% ipython --no-banner

In [1]: import numpy as np

In [2]: np.set_printoptions(precision=2, suppress=True, linewidth=200, sign=" ")

In [3]: mat = np.load("layer15.npy")

In [4]: print(mat)
[[ 3  0  0 -3 -2 -2]
 [-2  1  0 -2  2  1]
 [ 0  0  3  0  0  0]
 [ 3 -2  0  3  0  2]
 [ 3  3  0  1 -1 -2]
 [-3  1  0  0  1 -2]]

In [5]: Q, vecs = np.linalg.qr(mat[:, :5])[0], np.linalg.qr(mat[:, 5:])[0]

In [6]: s = np.linalg.svd(Q.T @ vecs, compute_uv=False)

In [7]: print(s)
[ 0.92]

In [8]: print(np.degrees(np.arccos(s.clip(0, 1))))
[ 23.33]

In [9]: x = np.array([5, -1, 0, -2, 2, -1])

In [10]: y = mat @ x

In [11]: coef, lr = np.zeros(6), 1 / np.linalg.norm(mat, 2) ** 2

In [12]: for i in range(4):
    ...:     coef -= lr * mat.T @ (mat @ coef - y)
    ...:     if i % 1 == 0: print(i, round(np.linalg.norm(mat @ coef - y), 2))
    ...: 
0 7.56
1 5.9
2 4.95
3 4.34

In [13]: print(coef)
[ 3.57 -0.23  0.   -1.26 -1.26 -0.12]

In [14]: print(round(np.linalg.cond(mat), 2))
8.51

In [15]: print(np.sort(np.abs(np.linalg.eigvals(mat))))
[ 1.87  3.    3.12  3.17  4.08  4.08]

In [16]: print(np.allclose(mat, mat.T))
False

In [17]: print((mat - mat.T) / 2)
[[ 0.   1.   0.  -3.  -2.5  0.5]
 [-1.   0.   0.   0.  -0.5  0. ]
 [ 0.   0.   0.   0.   0.   0. ]
 [ 3.   0.   0.   0.  -0.5  1. ]
 [ 2.5  0.5  0.   0.5  0.  -1.5]
 [-0.5  0.   0.  -1.   1.5  0. ]]

In [18]: print(np.round(np.linalg.det(mat), 2))
924.0
